% ipython --no-banner

In [1]: import numpy as np

In [2]: np.set_printoptions(precision=1, suppress=True, linewidth=120, floatmode="fixed")

In [3]: M = np.load("case8.npy")

In [4]: M
Out[4]: 
array([[1.0, 0.5, 0.2, 0.1, 0.1, 0.0],
       [0.5, 1.0, 0.5, 0.2, 0.1, 0.1],
       [0.2, 0.5, 1.0, 0.5, 0.2, 0.1],
       [0.1, 0.2, 0.5, 1.0, 0.5, 0.2],
       [0.1, 0.1, 0.2, 0.5, 1.0, 0.5],
       [0.0, 0.1, 0.1, 0.2, 0.5, 1.0]])

In [5]: vals, V = np.linalg.eigh(M)

In [6]: x0 = np.array([0, 0, -1, -2, 2, 1])

In [7]: np.round(V * np.sqrt(vals) @ V.T, 1) + 0
Out[7]: 
array([[1.0, 0.3, 0.1, 0.0, 0.0, 0.0],
       [0.3, 0.9, 0.2, 0.1, 0.0, 0.0],
       [0.1, 0.2, 0.9, 0.2, 0.1, 0.0],
       [0.0, 0.1, 0.2, 0.9, 0.2, 0.1],
       [0.0, 0.0, 0.1, 0.2, 0.9, 0.3],
       [0.0, 0.0, 0.0, 0.1, 0.3, 1.0]])

In [8]: x0 @ M @ x0
Out[8]: np.float64(8.2)

In [9]: round(float(np.abs(M).sum(axis=1).max()), 1), round(float(np.abs(vals).max()), 1)
Out[9]: (2.5, 2.3)

In [10]: round(x0 @ M @ x0 / (x0 @ x0), 1), np.round(vals[0], 1), round(vals[-1], 1)
Out[10]: (np.float64(0.8), np.float64(0.3), np.float64(2.3))

In [11]: np.linalg.eigvalsh(M[1:, 1:])
Out[11]: array([0.3, 0.4, 0.8, 1.3, 2.2])

In [12]: (np.sign(V[:, -1].round(6)) == np.sign(V[0, -1].round(6))).astype(int)
Out[12]: array([1, 1, 1, 1, 1, 1])

In [13]: vals, V = np.linalg.eigvalsh(M)
---------------------------------------------------------------------------
ValueError                                Traceback (most recent call last)
Cell In[13], line 1
----> 1 vals, V = np.linalg.eigvalsh(M)

ValueError: too many values to unpack (expected 2)

In [14]: vals, V = np.linalg.eigh(M)

In [15]: np.round(V.T @ M @ V, 1) + 0
Out[15]: 
array([[0.3, 0.0, 0.0, 0.0, 0.0, 0.0],
       [0.0, 0.4, 0.0, 0.0, 0.0, 0.0],
       [0.0, 0.0, 0.6, 0.0, 0.0, 0.0],
       [0.0, 0.0, 0.0, 0.9, 0.0, 0.0],
       [0.0, 0.0, 0.0, 0.0, 1.4, 0.0],
       [0.0, 0.0, 0.0, 0.0, 0.0, 2.3]])

In [16]: np.linalg.svd(M, compute_uv=False)
Out[16]: array([2.3, 1.4, 0.9, 0.6, 0.4, 0.3])

In [17]: round(float(vals.sum()), 1), np.trace(M)
Out[17]: (6.0, np.float64(6.0))

In [18]: (vals > 1e-8).sum(), (vals < -1e-8).sum()
Out[18]: (np.int64(6), np.int64(0))

In [19]: np.unique(vals.round(6) + 0, return_counts=True)[1]
Out[19]: array([1, 1, 1, 1, 1, 1])

In [20]: np.abs(V[:, -1]).round(6).argmax()
Out[20]: np.int64(2)
